>>> import numpy as np
>>> import numpy.linalg as la
>>> np.set_printoptions(precision=3, suppress=True, linewidth=140)
>>> rd = lambda a: np.round(a, 3) + 0
>>> X = np.loadtxt("data.csv", delimiter=",")
>>> X
array([[ -3.,  -3.,  -2.],
       [ -6.,  -1.,   1.],
       [ -6.,  -2.,  -1.],
       [ -9.,  -4.,  -2.],
       [-11.,  -5.,   0.],
       [-12.,  -8.,   2.],
       [-15.,  -7.,   3.],
       [-16.,  -7.,   2.],
       [-13.,  -7.,   0.],
       [-13.,  -5.,   0.],
       [-11.,  -7.,   3.],
       [-11.,  -4.,   4.],
       [ -9.,  -1.,   3.],
       [-12.,   2.,   1.],
       [-15.,   4.,   1.]])
>>> C = X[[5, 1]].astype(float)
>>> for _ in range(6):
...     idx = la.norm(X[:, None] - C, axis=-1).argmin(axis=1)
...     C = np.array([X[idx == j].mean(axis=0) for j in range(2)])
... 
>>> idx
array([1, 1, 1, 1, 0, 0, 0, 0, 0, 0, 0, 0, 1, 1, 1])
>>> rd(C)
array([[-12.75 ,  -6.25 ,   1.75 ],
       [ -8.571,  -0.714,   0.143]])
>>> rd(C[1] - C[0])
array([ 4.179,  5.536, -1.607])
>>> rng = np.random.default_rng(111)
>>> Y = X + rng.integers(-2, 3, (15, 1)) @ rng.integers(-2, 3, (1, 3))
>>> Y
array([[ -3.,  -3.,  -2.],
       [-10.,   3.,   3.],
       [ -4.,  -4.,  -2.],
       [-13.,   0.,   0.],
       [ -9.,  -7.,  -1.],
       [-12.,  -8.,   2.],
       [-17.,  -5.,   4.],
       [-14.,  -9.,   1.],
       [ -9., -11.,  -2.],
       [-11.,  -7.,  -1.],
       [ -9.,  -9.,   2.],
       [-15.,   0.,   6.],
       [-13.,   3.,   5.],
       [-10.,   0.,   0.],
       [-15.,   4.,   1.]])
>>> np.abs(Y - X).sum(axis=1)
array([ 0., 10.,  5., 10.,  5.,  0.,  5.,  5., 10.,  5.,  5., 10., 10.,  5.,  0.])
>>> left, sigma, Vh = la.svd(X, full_matrices=False)
>>> rd(left.T @ X @ Vh.T)
array([[46.745,  0.   ,  0.   ],
       [ 0.   , 12.357,  0.   ],
       [ 0.   ,  0.   ,  6.34 ]])
>>> rd(sigma / sigma[0])
array([1.   , 0.264, 0.136])
>>> np.allclose(left * sigma @ Vh, X)
True
>>> rd(left.T @ left)
array([[1., 0., 0.],
       [0., 1., 0.],
       [0., 0., 1.]])
>>> rd(sigma)
array([46.745, 12.357,  6.34 ])
>>> (sigma > 1e-8).sum()
np.int64(3)
>>> K = np.array([[2, 4, 4, 0], [-4, 0, 4, -1], [2, 4, 1, 4], [-2, 4, 0, -2]])
>>> gram = K.T @ K
>>> np.trace(gram), (K ** 2).sum()
(np.int64(130), np.int64(130))
>>> la.matrix_rank(gram)
np.int64(4)
>>> np.allclose(gram, gram.T)
True
>>> (K @ K.T).shape
(4, 4)
>>> F = np.array([[-10, -20, -5, -2, -4, -1],
...     [-15, -5, -20, -3, -1, -4],
...     [-10, -10, -20, -2, -2, -4],
...     [6, 12, 3, -4, -8, -2],
...     [9, 3, 12, -6, -2, -8],
...     [6, 6, 12, -4, -4, -8]])
>>> F
array([[-10, -20,  -5,  -2,  -4,  -1],
       [-15,  -5, -20,  -3,  -1,  -4],
       [-10, -10, -20,  -2,  -2,  -4],
       [  6,  12,   3,  -4,  -8,  -2],
       [  9,   3,  12,  -6,  -2,  -8],
       [  6,   6,  12,  -4,  -4,  -8]])
>>> idx = rng.permutation(6)
>>> idx
array([2, 1, 0, 3, 5, 4])
>>> Y = F[idx][:, idx]
>>> rd(np.sort(np.abs(la.eigvals(Y))))
array([ 4.682,  4.682,  7.211,  7.211, 27.768, 27.768])
>>> rd(la.det(Y)), rd(la.det(F[idx]))
(np.float64(878800.0), np.float64(878800.0))
>>> rd(np.abs(la.eigvals(F)).max())
np.float64(27.768)
>>> (F - F.T) / 2
array([[ 0. , -2.5,  2.5, -4. , -6.5, -3.5],
       [ 2.5,  0. , -5. , -7.5, -2. , -5. ],
       [-2.5,  5. ,  0. , -2.5, -7. , -8. ],
       [ 4. ,  7.5,  2.5,  0. , -1. ,  1. ],
       [ 6.5,  2. ,  7. ,  1. ,  0. , -2. ],
       [ 3.5,  5. ,  8. , -1. ,  2. ,  0. ]])
>>> rd(la.det(F))
np.float64(878800.0)
>>> (F + F.T) / 2
array([[-10. , -17.5,  -7.5,   2. ,   2.5,   2.5],
       [-17.5,  -5. , -15. ,   4.5,   1. ,   1. ],
       [ -7.5, -15. , -20. ,   0.5,   5. ,   4. ],
       [  2. ,   4.5,   0.5,  -4. ,  -7. ,  -3. ],
       [  2.5,   1. ,   5. ,  -7. ,  -2. ,  -6. ],
       [  2.5,   1. ,   4. ,  -3. ,  -6. ,  -8. ]])
>>> la.matrix_power(F, 2)
array([[ 396,  308,  484,  126,   98,  154],
       [ 374,  462,  506,  119,  147,  161],
       [ 396,  396,  572,  126,  126,  182],
       [-378, -294, -462,   18,   14,   22],
       [-357, -441, -483,   17,   21,   23],
       [-378, -378, -546,   18,   18,   26]])
>>> np.trace(F)
np.int64(-49)
>>> rd(np.sort(np.abs(la.eigvals(F))))
array([ 4.682,  4.682,  7.211,  7.211, 27.768, 27.768])
>>> Y = la.inv(F)
>>> rd(la.slogdet(F)[0])
np.float64(1.0)
>>> np.allclose(Y, F.T)
False
>>> rd(F @ Y)
array([[1., 0., 0., 0., 0., 0.],
       [0., 1., 0., 0., 0., 0.],
       [0., 0., 1., 0., 0., 0.],
       [0., 0., 0., 1., 0., 0.],
       [0., 0., 0., 0., 1., 0.],
       [0., 0., 0., 0., 0., 1.]])
>>> rd(la.det(F) * la.det(Y))
np.float64(1.0)
>>> W = np.array([[2, 1], [1, 3], [0, 1], [0, 1], [1, 0], [3, 0]])
>>> coef = np.array([-3, -1])
>>> act = np.maximum(F @ W + coef, 0)
>>> (act > 0).astype(int)
array([[0, 0],
       [0, 0],
       [0, 0],
       [1, 1],
       [0, 1],
       [0, 1]])
>>> C = np.array([[9, 7, 7], [2, 7, 8]])
>>> (act @ C).round(6).argmax(axis=1)
array([0, 0, 0, 2, 2, 2])
>>> W @ C
array([[20, 21, 22],
       [15, 28, 31],
       [ 2,  7,  8],
       [ 2,  7,  8],
       [ 9,  7,  7],
       [27, 21, 21]])
>>> E = rng.normal(size=(26, 3)) + 5 * np.array([3, 2, 2])
>>> rd(E)
array([[14.068, 10.415,  9.536],
       [15.622,  9.102, 10.889],
       [12.744,  9.107,  8.653],
       [15.182,  8.495, 11.003],
       [14.007, 10.961,  9.958],
       [16.038, 11.142,  9.409],
       [15.142, 10.749, 10.162],
       [16.296, 11.308,  9.721],
       [13.185,  9.965, 11.367],
       [14.692,  9.558,  9.634],
       [15.579, 11.404,  8.095],
       [15.732,  9.449,  8.518],
       [15.98 ,  9.728,  9.42 ],
       [14.936,  9.035, 10.632],
       [14.348, 11.962, 10.585],
       [14.608,  9.851,  8.968],
       [15.584, 10.649,  8.138],
       [15.155, 10.709, 10.928],
       [14.627,  9.406, 10.011],
       [15.774, 10.485, 10.275],
       [14.784,  9.199,  8.534],
       [15.439,  9.563, 10.286],
       [17.594,  8.626, 11.314],
       [14.138,  9.733,  9.414],
       [15.107, 10.589, 10.421],
       [16.88 ,  9.652, 11.137]])
>>> la.cond(E) > 100
np.False_
>>> round(np.log10(la.cond(E)))
1
>>> rd(np.abs(la.svd(E)[2][-1]))
array([0.668, 0.371, 0.645])
>>> hat = E @ la.solve(E.T @ E, E.T)
>>> rd(np.trace(hat))
np.float64(3.0)
>>> rd(hat @ E[:, 0])
array([14.068, 15.622, 12.744, 15.182, 14.007, 16.038, 15.142, 16.296, 13.185, 14.692, 15.579, 15.732, 15.98 , 14.936, 14.348, 14.608,
       15.584, 15.155, 14.627, 15.774, 14.784, 15.439, 17.594, 14.138, 15.107, 16.88 ])
>>> Xs = E - E.mean(axis=0)
>>> evecs = la.svd(Xs)[2][:1]
>>> Y = Xs - Xs @ evecs.T @ evecs
>>> la.norm(Y, axis=1).round(6).argmax()
np.int64(8)
>>> rd(la.norm(Y) / la.norm(Xs))
np.float64(0.751)
>>> rd(np.diag(evecs.T @ evecs))
array([0.566, 0.085, 0.35 ])
>>> rd(np.cov(Xs @ evecs.T, rowvar=False))
np.float64(1.267)
>>> rd(Y.std(axis=0))
array([0.619, 0.831, 0.707])
>>> A = np.load("run7.npy")
>>> A
array([[-4, -5, -4],
       [ 2,  1,  2],
       [ 3,  2,  3],
       [ 3,  2,  3]])
>>> f = np.array([2, -3, -3])
>>> np.convolve(A[2], f)
array([  6,  -5,  -9, -15,  -9])
>>> np.cross(A[2, :3], A[1, :3])
array([ 1,  0, -1])
>>> np.polyval(f, A[2])
array([ 6, -1,  6])
>>> np.array([np.convolve(row, f, "same") for row in A])
array([[  2,  19,  27],
       [ -4,  -5,  -9],
       [ -5,  -9, -15],
       [ -5,  -9, -15]])
>>> np.correlate(A[2], A[1], "full")
array([ 6,  7, 14,  7,  6])
>>> J = np.load("sample17.npy")
>>> J
array([[10.075,  9.969,  4.008, -8.066],
       [-0.044,  0.016,  0.04 , -0.099]])
>>> left, sigma, Vh = la.svd(J, full_matrices=False)
>>> rd(np.cumsum(sigma ** 2) / np.sum(sigma ** 2))
array([1., 1.])
>>> np.allclose(left * sigma @ Vh, J)
True
>>> rd(left.T @ J @ Vh.T)
array([[16.793,  0.   ],
       [ 0.   ,  0.109]])
>>> rd(np.sqrt((sigma ** 2).sum())), rd(la.norm(J))
(np.float64(16.794), np.float64(16.794))
>>> (sigma > 1e-8).sum()
np.int64(2)
>>> rd(sigma / sigma[0])
array([1.   , 0.007])
>>> th = np.radians(74)
>>> r_ = np.eye(4)
>>> r_[0, 0] = r_[3, 3] = np.cos(th)
>>> r_[0, 3], r_[3, 0] = -np.sin(th), np.sin(th)
>>> rd(r_)
array([[ 0.276,  0.   ,  0.   , -0.961],
       [ 0.   ,  1.   ,  0.   ,  0.   ],
       [ 0.   ,  0.   ,  1.   ,  0.   ],
       [ 0.961,  0.   ,  0.   ,  0.276]])
>>> Y = J @ r_.T
>>> rd(la.det(r_)), rd(np.trace(r_))
(np.float64(1.0), np.float64(2.551))
>>> rd(la.svd(J, compute_uv=False)), rd(la.svd(Y, compute_uv=False))
(array([16.793,  0.109]), array([16.793,  0.109]))
>>> rd(np.abs(Y - J).max(axis=0))
array([ 0.456,  0.   ,  0.   , 15.527])
>>> np.allclose(J @ J.T, Y @ Y.T)
True
>>> vec = np.array([5, 2, 4, -5])
>>> h = np.maximum(J @ vec, 0)
>>> np.flatnonzero(h > 1e-9)
array([0, 1])
>>> rd(np.tanh(J @ vec))
array([1.   , 0.436])
>>> np.argsort(-la.norm(J, axis=0).round(6), kind="stable")[:3]
array([0, 1, 3])
>>> [round(float(x), 3) for x in la.svd(J, compute_uv=False)[:3]]
[16.793, 0.109]
>>> f = np.array([8, 7, 0])
>>> g = np.array([1, 0, 2, 3])
>>> feats = f[:, None] + g[None, :]
>>> feats
array([[ 9,  8, 10, 11],
       [ 8,  7,  9, 10],
       [ 1,  0,  2,  3]])
>>> la.matrix_rank(feats, rtol=0.1)
np.int64(1)
>>> W0 = np.loadtxt("case19.csv", delimiter=",")
>>> W0
array([[-5.,  7.,  1.],
       [ 7., -5.,  7.],
       [ 1.,  7., -5.]])
>>> # equal to its transpose
>>> left, sigma, Vh = la.svd(E)
>>> rd(sigma)
array([105.502,   5.184,   4.474])
>>> np.argmax(sigma[:-1] / (sigma[1:] + 1e-6)) + 1
np.int64(1)
>>> Y = left[:, :1] @ np.diag(sigma[:1]) @ Vh[:1]
>>> la.matrix_rank(E, rtol=0.05)
np.int64(1)
>>> la.matrix_rank(Y)
np.int64(1)
>>> rd(la.norm(E - Y, 2)), rd(sigma[1])
(np.float64(5.184), np.float64(5.184))
